In [1]: import numpy as np

In [2]: np.set_printoptions(precision=3, suppress=True, linewidth=200, floatmode="fixed")

In [3]: rnd = lambda a: np.round(a, 3) + 0

In [4]: W0 = np.loadtxt("arr.csv", delimiter=",")

In [5]: W0
Out[5]: 
array([[1.000, 0.000],
       [0.000, 1.000]])

In [6]: vec = np.ones(2)

In [7]: for _ in range(6):
   ...:     vec = W0 @ vec
   ...:     vec /= np.linalg.norm(vec)
   ...:     print(round(vec @ W0 @ vec, 3))
   ...: 
1.0
1.0
1.0
1.0
1.0
1.0

In [8]: rnd(np.linalg.eigvalsh(W0)[-1])
Out[8]: np.float64(1.0)

In [9]: rnd(vec)
Out[9]: array([0.707, 0.707])

In [10]: vec = np.array([-1, 1])

In [11]: W0 @ W0 @ vec
Out[11]: array([-1.000,  1.000])

In [12]: np.eye(2) - W0
Out[12]: 
array([[0.000, 0.000],
       [0.000, 0.000]])

In [13]: rng = np.random.default_rng(3674)

In [14]: Y = W0 + rng.integers(-2, 3, (2, 1)) @ rng.integers(-2, 3, (1, 2))

In [15]: Y
Out[15]: 
array([[3.000, 0.000],
       [2.000, 1.000]])

In [16]: Y - W0
Out[16]: 
array([[2.000, 0.000],
       [2.000, 0.000]])

In [17]: np.abs(Y - W0).sum(axis=1)
Out[17]: array([2.000, 2.000])

In [18]: np.linalg.matrix_rank(Y - W0, tol=1e-8)
Out[18]: np.int64(1)

In [19]: arr = np.array([[0, 9, -18, 0], [0, 2, -4, 0], [0, 5, -10, 0], [0, 5, -10, 0]])

In [20]: arr
Out[20]: 
array([[  0,   9, -18,   0],
       [  0,   2,  -4,   0],
       [  0,   5, -10,   0],
       [  0,   5, -10,   0]])

In [21]: # looks like rank 1

In [22]: P = np.triu(np.array([[-1, -5, 3, 0], [1, -1, 1, 5], [-2, -2, 0, -3], [2, -4, 3, 0]]), 1) + np.eye(4)

In [23]: Y = P @ arr @ np.linalg.inv(P)

In [24]: np.linalg.matrix_rank(Y)
Out[24]: np.int64(1)

In [25]: rnd(np.linalg.eigvals(arr).sum().real)
Out[25]: np.float64(-8.0)

In [26]: np.einsum("ij,ji->", arr, arr)
Out[26]: np.int64(64)

In [27]: rnd(np.linalg.eigvals(arr))
Out[27]: array([ 0.000,  0.000, -8.000,  0.000])

In [28]: np.kron(np.eye(2, dtype=int), arr)
Out[28]: 
array([[  0,   9, -18,   0,   0,   0,   0,   0],
       [  0,   2,  -4,   0,   0,   0,   0,   0],
       [  0,   5, -10,   0,   0,   0,   0,   0],
       [  0,   5, -10,   0,   0,   0,   0,   0],
       [  0,   0,   0,   0,   0,   9, -18,   0],
       [  0,   0,   0,   0,   0,   2,  -4,   0],
       [  0,   0,   0,   0,   0,   5, -10,   0],
       [  0,   0,   0,   0,   0,   5, -10,   0]])

In [29]: rnd(np.linalg.det(arr[::-1]))
Out[29]: np.float64(0.0)

In [30]: np.poly(arr)
Out[30]: array([1.000, 8.000, 0.000, 0.000, 0.000])
